$ ipython --no-banner

In [1]: import numpy as np

In [2]: import numpy.linalg as la

In [3]: np.set_printoptions(precision=2, suppress=True, linewidth=120, sign=" ")

In [4]: X = np.load("sample17.npy")

In [5]: X
Out[5]: 
array([[ 0,  1,  3,  3,  0,  2,  3],
       [ 1,  3,  0,  0,  1,  3,  0],
       [ 0,  1,  3,  3,  0,  2,  3],
       [ 0,  3,  0,  3,  3,  3,  3]])

In [6]: [round(float(x), 2) for x in la.svd(X, compute_uv=False)[:3]]
Out[6]: [10.02, 4.76, 2.42]

In [7]: round(la.norm(X, 2) / la.norm(X), 2)
Out[7]: np.float64(0.88)

In [8]: left, sigma, Vt = la.svd(X)

In [9]: V = Vt[:(sigma > 1e-8).sum()]

In [10]: rng = np.random.default_rng(92473)

In [11]: x = X[3] + -3 * X[2] + rng.integers(2) * np.eye(7)[1]

In [12]: x
Out[12]: array([ 0.,  1., -9., -6.,  3., -3., -6.])

In [13]: np.allclose(V.T @ V @ x, x)
Out[13]: False

In [14]: np.diag(V.T @ V)
Out[14]: array([ 0.11,  0.45,  0.62,  0.43,  0.48,  0.49,  0.43])

In [15]: F = np.diag(np.array([8, -1, -6]))

In [16]: F
Out[16]: 
array([[ 8,  0,  0],
       [ 0, -1,  0],
       [ 0,  0, -6]])

In [17]: Q = F.astype(float).copy()

In [18]: for j in range(3):
    ...:     Q[:, j] -= Q[:, :j] @ (Q[:, :j].T @ Q[:, j])
    ...:     Q[:, j] /= la.norm(Q[:, j])
    ...: 

In [19]: Q.T @ F
Out[19]: 
array([[ 8.,  0.,  0.],
       [ 0.,  1.,  0.],
       [ 0.,  0.,  6.]])

In [20]: t3 = np.stack([F, 2 * F, F[::-1]])

In [21]: np.einsum("bij,cij->bc", t3, t3)
Out[21]: 
array([[ 101,  202,    1],
       [ 202,  404,    2],
       [   1,    2,  101]])

In [22]: la.matrix_rank(t3.reshape(3, -1))
Out[22]: np.int64(2)

In [23]: (t3 @ F.T).shape
Out[23]: (3, 3, 3)

In [24]: la.matrix_rank(t3)
Out[24]: array([ 3,  3,  3])

In [25]: evals, V = la.eig(F)

In [26]: np.sort(la.eigvals(la.inv(F)))
Out[26]: array([-1.  , -0.17,  0.12])

In [27]: np.sort(la.eigvals(F @ F))
Out[27]: array([  1.,  36.,  64.])

In [28]: evals
Out[28]: array([ 8., -1., -6.])

In [29]: np.sort(la.eigvals(F.T))
Out[29]: array([-6., -1.,  8.])

In [30]: P = np.triu(np.array([[2, 1, 1], [0, -1, 1], [0, -1, 1]]), 1) + np.eye(3)

In [31]: A2 = P @ F @ la.inv(P)

In [32]: P @ F - F @ P
Out[32]: 
array([[  0.,  -9., -14.],
       [  0.,   0.,  -5.],
       [  0.,   0.,   0.]])

In [33]: A2
Out[33]: 
array([[ 8., -9., -5.],
       [ 0., -1., -5.],
       [ 0.,  0., -6.]])

In [34]: np.poly(A2)
Out[34]: array([  1.,  -1., -50., -48.])

In [35]: round(la.det(A2), 2)
Out[35]: np.float64(48.0)

In [36]: np.trace(A2), np.trace(F)
Out[36]: (np.float64(1.0), np.int64(1))

In [37]: A = np.loadtxt("dump.csv", delimiter=",")

In [38]: A
Out[38]: 
array([[ 0.94, -0.29, -0.17],
       [-0.29, -0.43, -0.86],
       [-0.17, -0.86,  0.49]])

In [39]: # columns are unit length and at right angles

In [40]: round(float(la.norm(A)), 2)
Out[40]: 1.73

In [41]: A.mean(axis=0)
Out[41]: array([ 0.16, -0.52, -0.18])

In [42]: round(np.abs(A).max(), 2)
Out[42]: np.float64(0.94)

In [43]: A.shape
Out[43]: (3, 3)

In [44]: A - A[0]
Out[44]: 
array([[ 0.  ,  0.  ,  0.  ],
       [-1.23, -0.14, -0.69],
       [-1.11, -0.57,  0.66]])

In [45]: la.svd(A, compute_uv=False)
Out[45]: array([ 1.,  1.,  1.])

In [46]: la.matrix_rank(A)
Out[46]: np.int64(3)

In [47]: evals, V = la.eigh(A)

In [48]: x = np.array([0, -1, 0])

In [49]: np.round(np.abs(A).sum(axis=1).max(), 2), round(float(np.abs(evals).max()), 2)
Out[49]: (np.float64(1.57), 1.0)

In [50]: np.round(V * np.abs(evals) @ V.T, 2) + 0
Out[50]: 
array([[ 1.,  0.,  0.],
       [ 0.,  1.,  0.],
       [ 0.,  0.,  1.]])

In [51]: arr = np.load("case10.npy")

In [52]: arr
Out[52]: 
array([[-1, -4, -2, -4],
       [-5,  2,  3,  3],
       [ 5,  4,  2, -2],
       [ 0, -5, -2, -1]])

In [53]: lab = rng.permutation(4)

In [54]: lab
Out[54]: array([ 1,  3,  2,  0])

In [55]: A2 = arr[lab][:, lab]

In [56]: np.trace(A2)
Out[56]: np.int64(2)

In [57]: A2
Out[57]: 
array([[ 2,  3,  3, -5],
       [-5, -1, -2,  0],
       [ 4, -2,  2,  5],
       [-4, -4, -2, -1]])

In [58]: np.allclose(A2, arr)
Out[58]: False

In [59]: round(la.norm(A2[0], 1), 2), np.round(la.norm(A2[0], np.inf), 2)
Out[59]: (np.float64(13.0), np.float64(5.0))

In [60]: A2[0] @ A2[1]
Out[60]: np.int64(-19)

In [61]: la.norm(A2, axis=1)
Out[61]: array([ 6.86,  5.48,  7.  ,  6.08])

In [62]: np.round(la.norm(A2, "nuc"), 2)
Out[62]: np.float64(21.44)

In [63]: round(la.norm(A2[0] - A2[1]), 2)
Out[63]: np.float64(10.72)

In [64]: round(float(la.norm(A2, 1)), 2), np.round(la.norm(A2, np.inf), 2)
Out[64]: (15.0, np.float64(13.0))

In [65]: la.norm(A2, axis=1).argmax()
Out[65]: np.int64(2)

In [66]: arr.reshape(2, -1)
Out[66]: 
array([[-1, -4, -2, -4, -5,  2,  3,  3],
       [ 5,  4,  2, -2,  0, -5, -2, -1]])

In [67]: t3 = arr.reshape(4, 2, -1)

In [68]: t3[:, 0]
Out[68]: 
array([[-1, -4],
       [-5,  2],
       [ 5,  4],
       [ 0, -5]])

In [69]: t3.sum(axis=1)
Out[69]: 
array([[-3, -8],
       [-2,  5],
       [ 7,  2],
       [-2, -6]])

In [70]: f = np.array([0, -3, -3, 1])

In [71]: A2 = arr + np.outer(f, np.eye(4)[1])

In [72]: la.matrix_rank(A2 - arr)
Out[72]: np.int64(1)

In [73]: la.matrix_rank(la.inv(A2) - la.inv(arr), tol=1e-8)
Out[73]: np.int64(1)

In [74]: J = np.load("arr.npy")

In [75]: J
Out[75]: 
array([[ 10.9 ,   1.22, -43.92,   5.42,  -8.1 ],
       [ 26.18,  18.31, -56.66, -21.17, -18.5 ],
       [ 25.94,  15.96, -58.32, -21.52, -17.53],
       [ 24.5 ,  16.3 , -58.36, -20.41, -17.57],
       [ 24.6 ,  15.51, -58.  , -20.78, -17.67],
       [ 25.45,  14.75, -58.86, -21.96, -17.12],
       [ 12.58,   1.33, -45.29,   7.12,  -7.93],
       [ 12.83,   1.35, -42.75,   8.68,  -9.12],
       [ 11.78,   0.75, -44.39,   8.17,  -9.35],
       [ 27.06,  14.34, -58.18, -20.82, -17.75],
       [ 26.97,  16.06, -56.21, -22.28, -18.17],
       [ 27.  ,  18.23, -58.15, -21.17, -19.97],
       [ 26.84,  15.39, -57.28, -21.7 , -18.57],
       [ 24.88,  16.9 , -57.13, -21.95, -17.28],
       [ 24.37,  14.77, -57.07, -20.24, -18.39],
       [ 26.18,  17.47, -58.49, -22.14, -17.06],
       [ 26.56,  16.5 , -58.87, -21.44, -17.74],
       [ 28.49,  16.66, -58.14, -21.01, -17.44],
       [ 12.56,   1.87, -43.64,   8.45,  -9.28],
       [ 11.15,   1.77, -42.76,   8.47,  -7.89],
       [ 24.73,  16.52, -58.14, -21.94, -17.37],
       [ 12.47,   1.24, -44.46,   6.71,  -8.53],
       [ 26.15,  15.68, -57.06, -23.37, -17.92],
       [ 26.56,  16.68, -56.4 , -22.69, -18.06],
       [ 12.02,   0.91, -43.51,   8.87,  -8.74],
       [ 27.37,  15.2 , -58.78, -20.88, -17.03],
       [ 13.2 ,   1.84, -44.1 ,   9.  ,  -7.19],
       [ 10.84,   2.7 , -43.39,   9.27,  -6.98],
       [ 13.21,   2.13, -44.02,   8.73,  -7.35],
       [ 11.77,   0.16, -44.28,  10.07,  -8.33],
       [ 26.38,  17.06, -57.57, -21.78, -18.08],
       [ 26.67,  15.88, -59.81, -22.83, -18.68],
       [ 12.35,   1.83, -44.2 ,   7.12,  -7.35]])

In [76]: P = J @ la.solve(J.T @ J, J.T)

In [77]: np.round(la.eigvalsh(P), 2) + 0
Out[77]: 
array([ 0.,  0.,  0.,  0.,  0.,  0.,  0.,  0.,  0.,  0.,  0.,  0.,  0.,  0.,  0.,  0.,  0.,  0.,  0.,  0.,  0.,  0.,
        0.,  0.,  0.,  0.,  0.,  0.,  1.,  1.,  1.,  1.,  1.])

In [78]: P @ J[:, 0]
Out[78]: 
array([ 10.9 ,  26.18,  25.94,  24.5 ,  24.6 ,  25.45,  12.58,  12.83,  11.78,  27.06,  26.97,  27.  ,  26.84,  24.88,
        24.37,  26.18,  26.56,  28.49,  12.56,  11.15,  24.73,  12.47,  26.15,  26.56,  12.02,  27.37,  13.2 ,  10.84,
        13.21,  11.77,  26.38,  26.67,  12.35])

In [79]: np.diag(P)
Out[79]: 
array([ 0.22,  0.25,  0.06,  0.14,  0.1 ,  0.18,  0.11,  0.18,  0.18,  0.19,  0.11,  0.35,  0.13,  0.12,  0.17,  0.16,
        0.06,  0.27,  0.15,  0.1 ,  0.14,  0.1 ,  0.1 ,  0.06,  0.12,  0.18,  0.2 ,  0.27,  0.19,  0.12,  0.07,  0.1 ,
        0.13])

In [80]: m1 = np.load("mat.npy")

In [81]: m1
Out[81]: 
array([[  1.54,   3.54,   0.21,   2.36],
       [ -2.02,  -1.34,  -5.3 ,   0.91],
       [  2.19,   7.  ,  -0.53,  -6.3 ],
       [  0.83,   5.48,  -0.33,  -6.99],
       [  0.54,   1.53,   3.78,   1.74],
       [ -0.49,   6.96,   0.16, -10.26],
       [  1.96,   2.35,   0.85,   3.1 ],
       [  0.52,   8.16,  -2.3 ,  -9.35],
       [ -4.14,  -1.78,  -5.97,  -0.31],
       [ -0.43,   6.67,  -1.81,  -7.52],
       [  0.02,   4.83,   0.03,  -5.07],
       [  0.89,   4.18,  -0.04,   2.86],
       [ -4.35,  -2.06,  -7.96,   2.19],
       [  1.01,   6.36,   0.57,   2.31],
       [ -4.63,   0.64,  -5.77,   1.32],
       [ -0.4 ,   6.6 ,  -0.72,  -7.11],
       [ -4.19,  -1.49,  -6.1 ,  -0.04],
       [  1.14,   7.3 ,  -1.83,  -7.57],
       [  1.51,   3.03,  -0.36,   2.3 ],
       [  0.85,   5.9 ,  -0.95,  -9.41],
       [ -2.96,  -1.63,  -3.82,   0.61],
       [ -5.22,  -2.87,  -5.12,   0.12],
       [  1.25,   5.45,  -3.37,  -6.03],
       [  2.51,   3.6 ,  -0.39,   0.63]])

In [82]: gram = np.cov(m1, rowvar=False)

In [83]: np.polyfit(m1[:, 3], m1[:, 2], 1)
Out[83]: array([-0.08, -2.15])

In [84]: np.median(m1, axis=0)
Out[84]: array([ 0.53,  3.89, -0.83,  0.04])

In [85]: gram
Out[85]: 
array([[  5.91,   6.59,   5.69,  -2.76],
       [  6.59,  12.62,   6.37, -11.54],
       [  5.69,   6.37,   8.12,  -1.85],
       [ -2.76, -11.54,  -1.85,  22.31]])

In [86]: np.round(np.corrcoef(m1[:, 3], m1[:, 2])[0, 1], 2)
Out[86]: np.float64(-0.14)

In [87]: np.argwhere(np.triu(np.abs(np.corrcoef(m1.T)) > 0.8, 1))
Out[87]: array([[ 0,  2]])

In [88]: P = np.triu(np.array([[5, -7, 1, 6], [9, 5, 1, 7], [-7, 7, 1, -3], [7, 0, -5, -3]]), 1) + np.eye(4)

In [89]: A2 = P @ gram @ la.inv(P)

In [90]: np.round(np.trace(A2), 2), round(np.trace(gram), 2)
Out[90]: (np.float64(48.96), np.float64(48.96))

In [91]: round(la.det(A2), 2)
Out[91]: np.float64(586.05)

In [92]: np.poly(A2)
Out[92]: array([    1.  ,   -48.96,   559.05, -1164.96,   586.05])
